In [1]: import numpy as np

In [2]: from numpy import linalg as LA

In [3]: np.set_printoptions(precision=2, suppress=True, linewidth=140)

In [4]: m1 = np.array([[-1.0, -1.0, 0.0, 0.0],
   ...:     [1.0, 0.0, 0.0, 0.0],
   ...:     [0.0, 0.0, 1.0, 3.0],
   ...:     [0.0, 0.0, 2.0, 3.0]])

In [5]: # 2 groups of indices that never mix

In [6]: x0 = np.array([-3, 2, 0, 1])

In [7]: y = m1 @ x0

In [8]: y
Out[8]: array([ 1., -3.,  3.,  3.])

In [9]: LA.solve(m1, m1[:, 2])
Out[9]: array([-0., -0.,  1.,  0.])

In [10]: LA.solve(m1, -2 * y)
Out[10]: array([ 6., -4.,  0., -2.])

In [11]: LA.solve(m1, y)
Out[11]: array([-3.,  2.,  0.,  1.])

In [12]: LA.solve(m1.T, m1[3])
Out[12]: array([-0., -0.,  0.,  1.])

In [13]: round(LA.norm(m1, 2), 2)
Out[13]: np.float64(4.75)

In [14]: round(LA.norm(m1[2], 1), 2), round(float(LA.norm(m1[2], np.inf)), 2)
Out[14]: (np.float64(4.0), 3.0)

In [15]: LA.norm(m1, axis=1).argmax()
Out[15]: np.int64(3)

In [16]: LA.norm(m1, axis=1)
Out[16]: array([1.41, 1.  , 3.16, 3.61])

In [17]: np.round(LA.norm(m1, "nuc"), 2)
Out[17]: np.float64(7.62)

In [18]: np.sort(LA.eigvals(m1).real)
Out[18]: array([-0.65, -0.5 , -0.5 ,  4.65])

In [19]: rng = np.random.default_rng(69)

In [20]: labels = rng.permutation(4)

In [21]: labels
Out[21]: array([0, 1, 3, 2])

In [22]: other = m1[labels][:, labels]

In [23]: np.trace(other)
Out[23]: np.float64(3.0)

In [24]: np.sort(np.abs(LA.eigvals(other)))
Out[24]: array([0.65, 1.  , 1.  , 4.65])

In [25]: np.allclose(other, m1)
Out[25]: False

In [26]: LA.eigvals(m1)
Out[26]: array([-0.5 +0.87j, -0.5 -0.87j, -0.65+0.j  ,  4.65+0.j  ])

In [27]: np.kron(np.eye(2, dtype=int), m1)
Out[27]: 
array([[-1., -1.,  0.,  0., -0., -0.,  0.,  0.],
       [ 1.,  0.,  0.,  0.,  0.,  0.,  0.,  0.],
       [ 0.,  0.,  1.,  3.,  0.,  0.,  0.,  0.],
       [ 0.,  0.,  2.,  3.,  0.,  0.,  0.,  0.],
       [-0., -0.,  0.,  0., -1., -1.,  0.,  0.],
       [ 0.,  0.,  0.,  0.,  1.,  0.,  0.,  0.],
       [ 0.,  0.,  0.,  0.,  0.,  0.,  1.,  3.],
       [ 0.,  0.,  0.,  0.,  0.,  0.,  2.,  3.]])

In [28]: np.einsum("ij,ji->", m1, m1)
Out[28]: np.float64(21.0)

In [29]: round(float(LA.det(m1[::-1])), 2)
Out[29]: -3.0

In [30]: round(LA.eigvals(m1).sum().real, 2)
Out[30]: np.float64(3.0)

In [31]: F = np.load("test6.npy")

In [32]: F
Out[32]: 
array([[ 2.92,  0.26, -0.54],
       [ 0.26, -0.36, -1.38],
       [-0.54, -1.38, -4.56]])

In [33]: w, evecs = LA.eigh(F)

In [34]: x0 = np.array([-2, -2, 0])

In [35]: np.round(evecs * np.abs(w) @ evecs.T, 2) + 0
Out[35]: 
array([[2.95, 0.42, 0.  ],
       [0.42, 0.44, 1.32],
       [0.  , 1.32, 4.61]])

In [36]: round(float(x0 @ F @ x0 / (x0 @ x0)), 2), round(w[0], 2), round(float(w[-1]), 2)
Out[36]: (1.54, np.float64(-5.0), 3.0)

In [37]: LA.eigvalsh(F[1:, 1:])
Out[37]: array([-4.97,  0.06])

In [38]: W0 = np.loadtxt("data.csv", delimiter=",")

In [39]: W0
Out[39]: 
array([[-1.99, -2.  , -1.89],
       [-0.04, -0.01, -0.14],
       [ 2.76,  2.74,  2.64],
       [-5.85, -5.65, -5.48],
       [-2.29, -2.3 , -2.42],
       [-1.19, -1.12, -1.17],
       [-1.09, -1.15, -1.12],
       [-3.95, -3.91, -3.98],
       [ 1.88,  1.71,  1.65],
       [ 1.94,  1.99,  1.9 ],
       [-1.17, -0.94, -1.2 ],
       [ 3.1 ,  3.24,  2.97],
       [-3.02, -3.01, -3.  ],
       [ 1.6 ,  1.83,  1.64],
       [ 3.23,  3.16,  3.43],
       [ 1.42,  1.37,  1.32],
       [ 0.45,  0.39,  0.48],
       [ 1.53,  1.41,  1.67],
       [ 3.95,  3.93,  3.94],
       [ 1.74,  1.71,  1.63],
       [-1.52, -1.51, -1.54],
       [-0.62, -0.52, -0.57],
       [ 3.21,  3.28,  3.16],
       [ 4.99,  4.98,  4.72],
       [-3.32, -3.06, -3.23],
       [ 6.4 ,  6.25,  6.44]])

In [40]: r0 = np.array([-1, 1, -2, 1])

In [41]: other = m1 + np.outer(r0, np.eye(4)[2])

In [42]: round(float(LA.det(other) / LA.det(m1)), 2), round(float(1 + LA.solve(m1, r0)[2]), 2)
Out[42]: (4.0, 4.0)

In [43]: LA.matrix_rank(other - m1)
Out[43]: np.int64(1)
